$ python -q
>>> import numpy as np
>>> np.set_printoptions(precision=2, suppress=True, linewidth=100, legacy="1.25")
>>> tidy = lambda a: np.round(a, 2) + 0
>>> E = np.array([[2.02, 2.0, -0.01, 2.01, 0.04],
...     [2.02, 2.0, 0.02, 2.0, -0.03],
...     [2.03, 2.04, 0.04, 1.99, 0.0],
...     [2.02, 1.02, 1.98, -0.02, 2.0],
...     [2.01, 1.01, 2.02, -0.01, 2.03],
...     [2.01, 0.99, 2.01, -0.01, 2.04],
...     [0.01, 2.02, -0.01, 1.0, 1.02],
...     [0.03, 2.02, 0.03, 1.01, 1.03],
...     [-0.01, 2.0, 0.03, 1.01, 1.01]])
>>> print(E)
[[ 2.02  2.   -0.01  2.01  0.04]
 [ 2.02  2.    0.02  2.   -0.03]
 [ 2.03  2.04  0.04  1.99  0.  ]
 [ 2.02  1.02  1.98 -0.02  2.  ]
 [ 2.01  1.01  2.02 -0.01  2.03]
 [ 2.01  0.99  2.01 -0.01  2.04]
 [ 0.01  2.02 -0.01  1.    1.02]
 [ 0.03  2.02  0.03  1.01  1.03]
 [-0.01  2.    0.03  1.01  1.01]]
>>> hat = E @ np.linalg.solve(E.T @ E, E.T)
>>> tidy(hat @ E[:, 3])
array([ 2.01,  2.  ,  1.99, -0.02, -0.01, -0.01,  1.  ,  1.01,  1.01])
>>> U, s, Vh = np.linalg.svd(E)
>>> tidy(s)
array([8.13, 4.6 , 2.64, 0.06, 0.04])
>>> M2 = U[:, :3] @ np.diag(s[:3]) @ Vh[:3]
>>> tidy(np.abs(E - M2).max())
0.03
>>> M2 = np.c_[E[:, :3] @ np.array([[-2, -3, -2], [-2, 3, 0], [-2, -2, 2]]), np.array([-5, 3, -1, 1, 3, -4, -2, -3, -2])]
>>> tidy(M2)
array([[ -8.02,  -0.04,  -4.06,  -5.  ],
       [ -8.08,  -0.1 ,  -4.  ,   3.  ],
       [ -8.22,  -0.05,  -3.98,  -1.  ],
       [-10.04,  -6.96,  -0.08,   1.  ],
       [-10.08,  -7.04,   0.02,   3.  ],
       [-10.02,  -7.08,   0.  ,  -4.  ],
       [ -4.04,   6.05,  -0.04,  -2.  ],
       [ -4.16,   5.91,   0.  ,  -3.  ],
       [ -4.04,   5.97,   0.08,  -2.  ]])
>>> tidy(np.linalg.norm(np.linalg.qr(E)[0].T @ M2, axis=0) ** 2 / ((M2 ** 2).sum(axis=0) + 1e-12))
array([1.  , 1.  , 1.  , 0.64])
>>> print(tidy(np.linalg.norm(M2 - E @ np.linalg.lstsq(E, M2)[0], axis=0)))
[0.   0.   0.   5.32]
>>> np.linalg.matrix_rank(M2)
4
>>> q, r_ = np.linalg.qr(E)
>>> tidy(r_)
array([[-4.94, -3.71, -2.47, -2.45, -2.48],
       [ 0.  , -3.68,  0.79, -2.45, -0.83],
       [ 0.  ,  0.  ,  2.31, -1.74,  2.92],
       [ 0.  ,  0.  ,  0.  ,  0.06, -0.03],
       [ 0.  ,  0.  ,  0.  ,  0.  ,  0.1 ]])
>>> np.allclose(r_.T @ r_, E.T @ E)
True
>>> print(np.trace(q @ q.T))
5.0
>>> print(tidy(abs(r_[0, 0])), tidy(np.linalg.norm(E[:, 0])))
4.94 4.94
>>> print(tidy(np.abs(np.diag(r_))))
[4.94 3.68 2.31 0.06 0.1 ]
>>> tidy(q.T @ q)
array([[1., 0., 0., 0., 0.],
       [0., 1., 0., 0., 0.],
       [0., 0., 1., 0., 0.],
       [0., 0., 0., 1., 0.],
       [0., 0., 0., 0., 1.]])
